$ python3 -q
>>> import numpy as np
>>> np.set_printoptions(precision=2, suppress=True, linewidth=140)
>>> tidy = lambda a: np.round(a, 2) + 0
>>> feats = np.load("case5.npy")
>>> feats
array([[ 3,  4, -2,  2],
       [ 1, -3, -5, -4],
       [-2, -3,  4, -2],
       [-5, -5, -2,  0],
       [-2, -5, -1,  4]])
>>> P = feats @ np.linalg.solve(feats.T @ feats, feats.T)
>>> tidy((np.eye(5) - P) @ feats)
array([[0., 0., 0., 0.],
       [0., 0., 0., 0.],
       [0., 0., 0., 0.],
       [0., 0., 0., 0.],
       [0., 0., 0., 0.]])
>>> tidy(np.linalg.eigvalsh(P))
array([0., 1., 1., 1., 1.])
>>> tidy(P @ feats[:, 0])
array([ 3.,  1., -2., -5., -2.])
>>> print(np.linalg.matrix_rank(np.eye(5) - P))
1
>>> A2 = np.array([[-1, 2, -1], [-1, -2, 1], [2, -1, -2]])
>>> J = np.triu(A2, 1)
>>> J
array([[ 0,  2, -1],
       [ 0,  0,  1],
       [ 0,  0,  0]])
>>> Uu, sv, vt = np.linalg.svd(J, full_matrices=False)
>>> tidy(np.cumsum(sv ** 2) / np.sum(sv ** 2))
array([0.87, 1.  , 1.  ])
>>> Uu.shape, sv.shape, vt.shape
((3, 3), (3,), (3, 3))
>>> np.allclose(Uu * sv @ vt, J)
True
>>> tidy(vt @ vt.T)
array([[1., 0., 0.],
       [0., 1., 0.],
       [0., 0., 1.]])
>>> np.linalg.matrix_rank(J, rtol=0.1)
np.int64(2)
>>> print(np.linalg.cond(J) > 100)
True
>>> print(np.argsort(-np.linalg.norm(J, axis=0).round(6), kind="stable")[:3])
[1 2 0]
>>> tidy(np.linalg.norm(J, 2) / np.linalg.norm(J))
np.float64(0.93)
>>> x = np.array([0, -4, -5, -1])
>>> h1 = np.maximum(feats @ x, 0)
>>> np.flatnonzero(h1 > 1e-9)
array([1, 3, 4])
>>> tidy(np.tanh(feats @ x))
array([-1.,  1., -1.,  1.,  1.])
>>> feats.T @ h1
array([-151, -378, -286,  -80])
>>> feats * (h1 > 1e-9)[:, None]
array([[ 0,  0,  0,  0],
       [ 1, -3, -5, -4],
       [ 0,  0,  0,  0],
       [-5, -5, -2,  0],
       [-2, -5, -1,  4]])
>>> np.maximum(feats @ x, 0) - np.maximum(-feats @ x, 0)
array([-8, 41, -6, 30, 21])
>>> rank = np.linalg.matrix_rank(J)
>>> rank
np.int64(2)
>>> ns = np.linalg.svd(J)[2][rank:].T
>>> print([int(np.linalg.matrix_rank(J[:i])) for i in range(1, len(J) + 1)])
[1, 2, 2]
>>> [int(np.linalg.matrix_rank(np.delete(J, i, axis=0))) for i in range(3)]
[1, 1, 2]
>>> [int(np.linalg.matrix_rank(J[:, :j + 1])) for j in range(3)]
[0, 1, 2]
>>> rng = np.random.default_rng(535)
>>> lab = rng.permutation(3)
>>> lab
array([2, 1, 0])
>>> A2 = J[lab][:, lab]
>>> print(A2)
[[ 0  0  0]
 [ 1  0  0]
 [-1  2  0]]
>>> tidy(np.linalg.det(A2)), tidy(np.linalg.det(J[lab]))
(np.float64(0.0), np.float64(0.0))
>>> np.diag(A2)
array([0, 0, 0])
>>> print(np.allclose(A2, J))
False
>>> mat = np.load("block4.npy")
>>> tidy(mat)
array([[ 1.  ,  0.  ,  0.  ,  0.  ],
       [ 0.  ,  1.  ,  0.  ,  0.  ],
       [ 0.  ,  0.  ,  0.87, -0.5 ],
       [ 0.  ,  0.  ,  0.5 ,  0.87]])
>>> x = np.array([2, 2, -1, 2])
>>> tidy(np.linalg.norm(x)), tidy(np.linalg.norm(mat @ x))
(np.float64(3.61), np.float64(3.61))
>>> tidy(np.abs(np.linalg.eigvals(mat)))
array([1., 1., 1., 1.])
>>> print([p for p in range(1, 25) if np.allclose(np.linalg.matrix_power(mat, p), np.eye(4))])
[12, 24]
>>> 4 - np.linalg.matrix_rank(mat - np.eye(4), tol=1e-8)
np.int64(2)
>>> lab = rng.permutation(4)
>>> lab
array([1, 2, 3, 0])
>>> A2 = mat[lab][:, lab]
>>> np.allclose(A2, mat)
False
>>> mat[:, 1] @ mat[:, 0]
np.float64(0.0)
>>> tidy(mat @ mat.T)
array([[1., 0., 0., 0.],
       [0., 1., 0., 0.],
       [0., 0., 1., 0.],
       [0., 0., 0., 1.]])
>>> print(tidy(np.linalg.pinv(mat)))
[[ 1.    0.    0.    0.  ]
 [ 0.    1.    0.    0.  ]
 [ 0.    0.    0.87  0.5 ]
 [ 0.    0.   -0.5   0.87]]
>>> print(tidy(np.linalg.svd(mat, compute_uv=False)))
[1. 1. 1. 1.]
>>> tidy(mat.T @ mat)
array([[1., 0., 0., 0.],
       [0., 1., 0., 0.],
       [0., 0., 1., 0.],
       [0., 0., 0., 1.]])
>>> np.allclose(mat @ mat.T, mat.T @ mat)
True
>>> tidy(np.trace(mat))
np.float64(3.73)
>>> print(tidy((mat + mat.T) / 2))
[[1.   0.   0.   0.  ]
 [0.   1.   0.   0.  ]
 [0.   0.   0.87 0.  ]
 [0.   0.   0.   0.87]]
>>> f = np.array([8, 9, 2, 3])
>>> A2 = mat + np.outer(f, np.eye(4)[0])
>>> np.linalg.matrix_rank(np.linalg.inv(A2) - np.linalg.inv(mat), tol=1e-8)
np.int64(1)
>>> np.linalg.matrix_rank(A2 - mat)
np.int64(1)
>>> m1 = np.load("arr.npy")
>>> m1
array([[ -4. ,   0. ,   0.5],
       [ -3.5,  -0.2,   1.5],
       [ -0.5,   0.1,   0.4],
       [  7. ,  -0.1,   0.4],
       [-10.5,   0.1,  -2.9],
       [ -6.5,   1.2,  -1.4]])
>>> # column 0 dominates
>>> P = m1 @ np.linalg.solve(m1.T @ m1, m1.T)
>>> tidy(np.linalg.eigvalsh(P))
array([0., 0., 0., 1., 1., 1.])
>>> tidy(np.diag(P))
array([0.23, 0.59, 0.05, 0.28, 0.89, 0.97])
>>> np.linalg.matrix_rank(np.eye(6) - P)
np.int64(3)
>>> tidy((np.eye(6) - P) @ m1)
array([[0., 0., 0.],
       [0., 0., 0.],
       [0., 0., 0.],
       [0., 0., 0.],
       [0., 0., 0.],
       [0., 0., 0.]])
>>> th = np.radians(30)
>>> Rm = np.eye(3)
>>> Rm[2, 2] = Rm[0, 0] = np.cos(th)
>>> Rm[2, 0], Rm[0, 2] = -np.sin(th), np.sin(th)
>>> tidy(Rm)
array([[ 0.87,  0.  ,  0.5 ],
       [ 0.  ,  1.  ,  0.  ],
       [-0.5 ,  0.  ,  0.87]])
>>> A2 = m1 @ Rm.T
>>> print(tidy(np.abs(A2 - m1).max(axis=0)))
[1.22 0.   5.64]
>>> print(np.allclose(np.linalg.norm(m1, axis=1), np.linalg.norm(A2, axis=1)))
True
>>> print(np.allclose(m1 @ m1.T, A2 @ A2.T))
True
>>> tidy(A2)
array([[ -3.21,   0.  ,   2.43],
       [ -2.28,  -0.2 ,   3.05],
       [ -0.23,   0.1 ,   0.6 ],
       [  6.26,  -0.1 ,  -3.15],
       [-10.54,   0.1 ,   2.74],
       [ -6.33,   1.2 ,   2.04]])
>>> print(tidy(np.linalg.svd(m1, compute_uv=False)), tidy(np.linalg.svd(A2, compute_uv=False)))
[15.36  2.8   1.02] [15.36  2.8   1.02]
>>> f, r1 = m1[4], m1[1]
>>> print(f @ f)
118.67
>>> p = (f @ r1) / (f @ f) * f
>>> tidy(np.linalg.norm(f + r1) ** 2 + np.linalg.norm(f - r1) ** 2)
np.float64(266.42)
>>> tidy(np.outer(f, r1))
array([[ 36.75,   2.1 , -15.75],
       [ -0.35,  -0.02,   0.15],
       [ 10.15,   0.58,  -4.35]])
>>> print(tidy(r1 - p))
[-0.63 -0.23  2.29]
>>> tidy((r1 - p) @ f)
np.float64(0.0)
>>> print(tidy(p))
[-2.87  0.03 -0.79]
